>>> import numpy as np
>>> import numpy.linalg as la
>>> np.set_printoptions(precision=2, suppress=True, linewidth=200, legacy="1.25")
>>> tidy = lambda a: np.round(a, 2) + 0
>>> data = np.load("test3.npy")
>>> data
array([[-1.,  2.,  2.,  2.],
       [-1., -2.,  3., -3.],
       [-3., -2.,  0.,  2.],
       [ 0.,  0.,  0.,  5.]])
>>> tidy(la.eigvals(data).sum().real)
2.0
>>> np.kron(np.eye(2, dtype=int), data)
array([[-1.,  2.,  2.,  2., -0.,  0.,  0.,  0.],
       [-1., -2.,  3., -3., -0., -0.,  0., -0.],
       [-3., -2.,  0.,  2., -0., -0.,  0.,  0.],
       [ 0.,  0.,  0.,  5.,  0.,  0.,  0.,  0.],
       [-0.,  0.,  0.,  0., -1.,  2.,  2.,  2.],
       [-0., -0.,  0., -0., -1., -2.,  3., -3.],
       [-0., -0.,  0.,  0., -3., -2.,  0.,  2.],
       [ 0.,  0.,  0.,  0.,  0.,  0.,  0.,  5.]])
>>> other = data / la.norm(data, axis=1, keepdims=True)
>>> cov = other @ other.T
>>> (np.abs(cov) > 0.9).astype(int)
array([[1, 0, 0, 0],
       [0, 1, 0, 0],
       [0, 0, 1, 0],
       [0, 0, 0, 1]])
>>> tidy(cov)
array([[ 1.  , -0.17,  0.2 ,  0.55],
       [-0.17,  1.  ,  0.05, -0.63],
       [ 0.2 ,  0.05,  1.  ,  0.49],
       [ 0.55, -0.63,  0.49,  1.  ]])
>>> (cov - 2 * np.eye(4)).round(6).argmax(axis=1)
array([3, 2, 3, 0])
>>> tidy(np.degrees(np.arccos(np.clip(cov[2, 3], -1, 1))))
60.98
>>> np.argwhere(np.triu(np.abs(cov) > 0.95, 1))
array([], shape=(0, 2), dtype=int64)
>>> th = np.radians(15)
>>> r_ = np.eye(4)
>>> r_[2, 2] = r_[1, 1] = np.cos(th)
>>> r_[2, 1], r_[1, 2] = -np.sin(th), np.sin(th)
>>> tidy(r_)
array([[ 1.  ,  0.  ,  0.  ,  0.  ],
       [ 0.  ,  0.97,  0.26,  0.  ],
       [ 0.  , -0.26,  0.97,  0.  ],
       [ 0.  ,  0.  ,  0.  ,  1.  ]])
>>> other = cov @ r_.T
>>> np.allclose(cov @ cov.T, other @ other.T)
True
>>> tidy(other)
array([[ 1.  , -0.12,  0.24,  0.55],
       [-0.17,  0.98, -0.21, -0.63],
       [ 0.2 ,  0.31,  0.95,  0.49],
       [ 0.55, -0.48,  0.63,  1.  ]])
